% python3 -q
>>> import numpy as np
>>> np.set_printoptions(precision=2, suppress=True, linewidth=140, floatmode="fixed")
>>> rd = lambda a: np.round(a, 2) + 0
>>> X = np.load("block10.npy")
>>> X
array([[  1,  -2,   4,  -8],
       [  1,  -1,   1,  -1],
       [  1,   0,   0,   0],
       [  1,   1,   1,   1],
       [  1,   2,   4,   8],
       [  1,   3,   9,  27],
       [  1,   4,  16,  64],
       [  1,   5,  25, 125],
       [  1,   6,  36, 216]])
>>> np.linalg.matrix_rank(X, rtol=0.1)
np.int64(1)
>>> rd(np.abs(np.linalg.svd(X)[2][-1]))
array([0.98, 0.02, 0.20, 0.03])
>>> round(np.log10(np.linalg.cond(X)))
2
>>> np.argsort(-np.linalg.norm(X, axis=0).round(6), kind="stable")[:3]
array([3, 2, 1])
>>> t3 = np.stack([X, -1 * X, X[::-1]])
>>> np.linalg.matrix_rank(t3.reshape(3, -1))
np.int64(2)
>>> np.einsum("bij,cij->bc", t3, t3)
array([[ 69633, -69633,  -3231],
       [-69633,  69633,   3231],
       [ -3231,   3231,  69633]])
>>> rd(np.linalg.norm(t3, axis=(1, 2)))
array([263.88, 263.88, 263.88])
>>> np.linalg.matrix_rank(t3)
array([4, 4, 4])
>>> left, s, Vh = np.linalg.svd(X)
>>> rd(s)
array([263.67,   9.71,   3.74,   1.61])
>>> B = left[:, :1] @ np.diag(s[:1]) @ Vh[:1]
>>> np.linalg.matrix_rank(B)
np.int64(1)
>>> rd(np.linalg.norm(X - B) / np.linalg.norm(X))
np.float64(0.04)
>>> rd(np.abs(X - B).max())
np.float64(5.29)
>>> B = X / np.sqrt((X ** 2).mean(axis=1, keepdims=True))
>>> np.linalg.matrix_rank(X - X.mean(axis=1, keepdims=True))
np.int64(3)
>>> rd(np.linalg.norm(B, axis=1))
array([2.00, 2.00, 2.00, 2.00, 2.00, 2.00, 2.00, 2.00, 2.00])
>>> np.linalg.matrix_rank(B) == np.linalg.matrix_rank(X)
np.True_
>>> K = np.loadtxt("sample5.csv", delimiter=",")
>>> K
array([[ 0.00,  0.00,  0.00,  0.00,  0.00,  0.00,  0.00,  0.00,  0.00,  0.00, -1.00],
       [ 0.00,  0.00,  0.00,  0.00,  0.00,  0.00,  0.00, -1.00,  0.00,  0.00,  0.00],
       [ 0.00,  0.00,  0.00,  0.00,  0.00,  0.00, -2.00,  0.00,  0.00,  0.00,  0.00],
       [ 0.00,  0.00,  0.00,  0.00,  0.00,  0.00,  0.00,  0.00, -2.00,  0.00,  0.00],
       [ 0.00,  0.00,  0.00,  0.00,  0.00,  0.00,  0.00,  0.00,  0.00,  1.00,  0.00],
       [ 0.00,  0.00,  0.00,  0.00,  0.00, -2.00,  0.00,  0.00,  0.00,  0.00,  0.00],
       [ 0.00,  0.00,  0.00,  1.00,  0.00,  0.00,  0.00,  0.00,  0.00,  0.00,  0.00],
       [ 0.00,  0.00, -1.00,  0.00,  0.00,  0.00,  0.00,  0.00,  0.00,  0.00,  0.00],
       [ 0.00,  0.00,  0.00,  0.00,  2.00,  0.00,  0.00,  0.00,  0.00,  0.00,  0.00],
       [ 0.00,  0.00,  0.00,  0.00,  0.00,  0.00,  0.00,  0.00,  0.00,  0.00,  0.00],
       [ 0.00, -1.00,  0.00,  0.00,  0.00,  0.00,  0.00,  0.00,  0.00,  0.00,  0.00]])
>>> left, s, Vh = np.linalg.svd(K)
>>> s
array([2.00, 2.00, 2.00, 2.00, 1.00, 1.00, 1.00, 1.00, 1.00, 1.00, 0.00])
>>> B = left[:, :10] @ np.diag(s[:10]) @ Vh[:10]
>>> rd(np.linalg.norm(K - B) / np.linalg.norm(K))
np.float64(0.0)
>>> np.linalg.matrix_rank(B)
np.int64(10)
